In [1]: import numpy as np

In [2]: np.set_printoptions(precision=3, suppress=True, linewidth=100)

In [3]: X = np.array([[0, 0], [-2, 3]])

In [4]: def softmax(z):
   ...:     e = np.exp(z - z.max(axis=-1, keepdims=True))
   ...:     return e / e.sum(axis=-1, keepdims=True)
   ...: 

In [5]: print(softmax(10 * X[0]))
[0.5 0.5]

In [6]: print(softmax(X).sum(axis=1))
[1. 1.]

In [7]: scores = X @ X.T / np.sqrt(2)

In [8]: print(np.round(softmax(scores), 3) + 0)
[[0.5 0.5]
 [0.  1. ]]

In [9]: print(softmax(scores)[0] @ X)
[-1.   1.5]

In [10]: W = np.array([[1, 0, 2], [1, 1, 2]])

In [11]: b = np.array([3, 2, 7])

In [12]: hid = np.maximum(X @ W + b, 0)

In [13]: print((hid > 0).mean(axis=0))
[1. 1. 1.]

In [14]: print(np.linalg.matrix_rank(hid))
2

In [15]: cent = np.array([[2, 3, 1], [1, 0, 0], [1, 3, 2]])

In [16]: print(hid @ cent)
[[15 30 17]
 [22 39 22]]

In [17]: print((hid @ cent).round(6).argmax(axis=1))
[1 1]

In [18]: print(np.linalg.matrix_rank(X - X[0, 0] * np.eye(2)))
1

In [19]: try:
    ...:     np.linalg.inv(X)
    ...: except np.linalg.LinAlgError as e:
    ...:     print(e)
    ...: 
Singular matrix

In [20]: print(np.kron(np.eye(2, dtype=int), X))
[[ 0  0  0  0]
 [-2  3  0  0]
 [ 0  0  0  0]
 [ 0  0 -2  3]]

In [21]: print(np.round(np.linalg.det(X.T), 3))
0.0

In [22]: print(round(float(np.linalg.eigvals(X).sum().real), 3))
3.0

In [23]: F = np.load("test17.npy")

In [24]: print(F)
[[ 1.268  1.221 -0.701 -0.363 -1.196]
 [ 0.848  0.816 -0.513 -0.238 -0.778]
 [-3.728 -3.622  2.455  1.252  3.653]
 [-0.762 -0.703  0.583  0.326  0.809]
 [-0.234 -0.283  0.161  0.07   0.257]
 [ 2.923  2.939 -1.954 -0.937 -2.955]
 [ 1.454  1.511 -1.055 -0.448 -1.52 ]
 [-1.584 -1.484  1.023  0.415  1.487]
 [ 0.872  0.86  -0.716 -0.27  -0.829]
 [-1.142 -1.045  0.757  0.371  1.09 ]
 [ 2.329  2.28  -1.505 -0.776 -2.248]
 [-1.82  -1.816  1.141  0.554  1.774]
 [-1.108 -1.143  0.799  0.401  1.123]
 [-0.745 -0.787  0.534  0.249  0.799]
 [-3.78  -3.714  2.555  1.269  3.714]
 [ 1.216  1.21  -0.759 -0.396 -1.206]
 [ 3.296  3.261 -2.183 -1.082 -3.278]
 [ 2.416  2.389 -1.615 -0.882 -2.314]
 [ 0.476  0.545 -0.456 -0.152 -0.502]
 [ 0.089  0.108 -0.078 -0.007 -0.081]
 [ 1.896  1.755 -1.238 -0.629 -1.988]
 [ 1.23   1.268 -0.704 -0.334 -1.202]
 [ 2.722  2.702 -1.72  -0.92  -2.551]]

In [25]: print(softmax(F[20] + -3))
[0.497 0.432 0.022 0.04  0.01 ]

In [26]: print(np.round(softmax(10 * F[20]), 3) + 0)
[0.804 0.196 0.    0.    0.   ]

In [27]: print(softmax(F[20]))
[0.497 0.432 0.022 0.04  0.01 ]

In [28]: scores = F @ F.T / np.sqrt(5)

In [29]: print(softmax(scores).round(6).argmax(axis=1))
[16 16 14 14 14 16 16 14 16 14 16 14 14 14 14 16 16 16 16 16 16 16 16]

In [30]: Xc = (F - F.mean(axis=0)) / F.std(axis=0)

In [31]: print(np.argwhere(np.abs(Xc) > 2))
[[ 2  0]
 [ 2  1]
 [ 2  2]
 [ 2  3]
 [ 2  4]
 [14  0]
 [14  1]
 [14  2]
 [14  3]
 [14  4]]

In [32]: print(Xc.std(axis=0))
[1. 1. 1. 1. 1.]

In [33]: b = np.linalg.lstsq(np.delete(Xc, 3, axis=1), Xc[:, 3])[0]

In [34]: print(np.abs(b).argmax())
0

In [35]: print(b)
[-0.884  0.277  0.488 -0.096]

In [36]: print(round(float(1 - np.var(Xc[:, 3] - np.delete(Xc, 3, axis=1) @ b)), 3))
0.996

In [37]: dist = np.linalg.norm(F[:, None] - F[None], axis=-1)

In [38]: print(dist.mean(axis=1).argmax())
14

In [39]: print(np.flatnonzero(dist[8] < dist.mean() / 2))
[ 0  1  6  8 15 18 19 20 21]

In [40]: print(dist[:5, :5])
[[0.    0.752 9.192 3.737 2.75 ]
 [0.752 0.    8.444 2.99  2.   ]
 [9.192 8.444 0.    5.456 6.446]
 [3.737 2.99  5.456 0.    1.002]
 [2.75  2.    6.446 1.002 0.   ]]

In [41]: print(np.unravel_index(dist.round(6).argmax(), dist.shape))
(np.int64(14), np.int64(16))

In [42]: print(np.linalg.matrix_rank(dist ** 2))
7

In [43]: cov = np.cov(F, rowvar=False)

In [44]: print(np.round(np.corrcoef(F[:, 1], F[:, 3])[0, 1], 3))
-0.997

In [45]: print(np.argwhere(np.triu(np.abs(np.corrcoef(F.T)) > 0.8, 1)))
[[0 1]
 [0 2]
 [0 3]
 [0 4]
 [1 2]
 [1 3]
 [1 4]
 [2 3]
 [2 4]
 [3 4]]

In [46]: print(np.median(F, axis=0))
[ 0.848  0.816 -0.513 -0.238 -0.778]

In [47]: print(np.argsort(-F.std(axis=0).round(6), kind="stable"))
[0 1 4 2 3]

In [48]: print(cov.shape)
(5, 5)

In [49]: mat = np.load("mat.npy")

In [50]: print(mat)
[[-1.  1.  1.  1.  1.]
 [ 1. -1.  1.  1.  1.]
 [ 1.  1. -1.  1.  1.]
 [ 1.  1.  1. -1.  1.]
 [ 1.  1.  1.  1. -1.]]

In [51]: print(mat - mat[0])
[[ 0.  0.  0.  0.  0.]
 [ 2. -2.  0.  0.  0.]
 [ 2.  0. -2.  0.  0.]
 [ 2.  0.  0. -2.  0.]
 [ 2.  0.  0.  0. -2.]]

In [52]: print(mat.sum(axis=1))
[3. 3. 3. 3. 3.]

In [53]: print(np.count_nonzero(mat))
25

In [54]: print(mat.sum(axis=0))
[3. 3. 3. 3. 3.]

In [55]: np.linalg.rank(mat)
Traceback (most recent call last):
  Cell In[55], line 1
    np.linalg.rank(mat)
AttributeError: module 'numpy.linalg' has no attribute 'rank'


In [56]: vec = np.array([0, 3, 3, 4, 5])

In [57]: target = mat @ vec

In [58]: b, lr = np.zeros(5), 1 / np.linalg.norm(mat, 2) ** 2

In [59]: for i in range(12):
    ...:     b -= lr * mat.T @ (mat @ b - target)
    ...:     if i % 2 == 0: print(i, round(np.linalg.norm(mat @ b - target), 3))
    ...: 
0 4.157
2 1.283
4 0.396
6 0.122
8 0.038
10 0.012

In [60]: print(b)
[0.003 3.    3.    3.999 4.998]

In [61]: E = np.load("dump.npy")

In [62]: print(E)
[[0 0 1 0]
 [0 0 1 0]
 [1 1 0 1]
 [0 0 1 0]]

In [63]: left, s, Vh = np.linalg.svd(E)

In [64]: vecs = Vh[:(s > 1e-8).sum()]

In [65]: rng = np.random.default_rng(8214)

In [66]: vec = E[1] + 5 * E[2] + rng.integers(2) * np.eye(4)[1]

In [67]: print(vec)
[5. 6. 1. 5.]

In [68]: print(vecs.T @ vecs)
[[0.333 0.333 0.    0.333]
 [0.333 0.333 0.    0.333]
 [0.    0.    1.    0.   ]
 [0.333 0.333 0.    0.333]]

In [69]: print(np.linalg.matrix_rank(np.vstack([E, vec])))
3

In [70]: print(np.diag(vecs.T @ vecs))
[0.333 0.333 1.    0.333]

In [71]: labels = F[:, 3] > np.median(F[:, 3])

In [72]: f = F[labels].mean(axis=0) - F[~labels].mean(axis=0)

In [73]: print(((F - F.mean(axis=0)) @ f > 0).astype(int))
[0 0 1 1 1 0 0 1 0 1 0 1 1 1 1 0 0 0 0 1 0 0 0]

In [74]: print(labels.astype(int))
[0 0 1 1 1 0 0 1 0 1 0 1 1 1 1 0 0 0 1 1 0 0 0]

In [75]: data = np.loadtxt("run6.csv", delimiter=",")

In [76]: print(data)
[[0.5   0.333 0.167]
 [0.    0.75  0.25 ]
 [0.333 0.222 0.444]]

In [77]: labels = rng.permutation(3)

In [78]: out = data[:, labels] * rng.choice([-1, 1], 3)

In [79]: print(out)
[[-0.167 -0.333 -0.5  ]
 [-0.25  -0.75  -0.   ]
 [-0.444 -0.222 -0.333]]

In [80]: left, _, Vh = np.linalg.svd(data.T @ out)

In [81]: print(np.round(np.linalg.lstsq(data, out)[0], 3) + 0)
[[ 0.  0. -1.]
 [ 0. -1.  0.]
 [-1.  0.  0.]]

In [82]: print(np.round(left @ Vh, 3) + 0)
[[ 0.  0. -1.]
 [ 0. -1.  0.]
 [-1.  0.  0.]]

In [83]: cov = X.T @ X

In [84]: print(np.trace(cov), (X ** 2).sum())
13 13

In [85]: print(np.linalg.eigvalsh(cov)[::-1])
[13.  0.]

In [86]: out = data / np.linalg.norm(data, axis=1, keepdims=True)

In [87]: cov = out @ out.T

In [88]: print(np.argwhere(np.triu(np.abs(cov) > 0.95, 1)))
[]

In [89]: print((cov - 2 * np.eye(3)).round(6).argmax(axis=1))
[2 0 0]

In [90]: print(np.round(np.degrees(np.arccos(np.clip(cov[2, 1], -1, 1))), 3))
54.04

In [91]: vec = np.array([0, 3, 3])

In [92]: target = data @ vec

In [93]: print(target)
[1.5 3.  2. ]

In [94]: print(np.round(np.linalg.solve(data.T, data[2]), 3) + 0)
[0. 0. 1.]

In [95]: print(np.linalg.solve(data, data[:, 1]))
[0. 1. 0.]

In [96]: print(np.round(np.linalg.solve(data, target + data[:, 2]), 3) + 0)
[0. 3. 4.]

In [97]: ev, vecs = np.linalg.eigh(mat)

In [98]: print(np.unique(ev.round(6) + 0, return_counts=True)[1])
[4 1]

In [99]: print(ev.sum(), np.trace(mat))
-5.0 -5.0

In [100]: print(np.abs(vecs[:, -1]).round(6).argmax())
0

In [101]: print((ev > 1e-8).sum(), (ev < -1e-8).sum())
1 4

In [102]: print(np.round(vecs.T @ vecs, 3) + 0)
[[1. 0. 0. 0. 0.]
 [0. 1. 0. 0. 0.]
 [0. 0. 1. 0. 0.]
 [0. 0. 0. 1. 0.]
 [0. 0. 0. 0. 1.]]

In [103]: print(np.linalg.eigvalsh(mat + -2 * np.eye(5)))
[-4. -4. -4. -4.  1.]

In [104]: feats = np.array([[-79, 9, -9, 9],
     ...:     [-5, -126, 8, -3],
     ...:     [-9, -6, 161, 7],
     ...:     [-5, 0, -5, 178]])

In [105]: ev, vecs = np.linalg.eig(feats)

In [106]: print(np.sort(np.linalg.eigvals(np.linalg.inv(feats))))
[-0.012 -0.008  0.006  0.006]

In [107]: print(np.sort(np.linalg.eigvals(feats.T)))
[-124.909  -80.065  163.408  175.565]

In [108]: vec = np.array([0, 0, 2, 0])

In [109]: target = feats @ vec

In [110]: print(target)
[-18  16 322 -10]

In [111]: print(np.round(np.linalg.solve(feats, target), 3) + 0)
[0. 0. 2. 0.]

In [112]: print(np.round(np.linalg.solve(feats.T, feats[3]), 3) + 0)
[0. 0. 0. 1.]
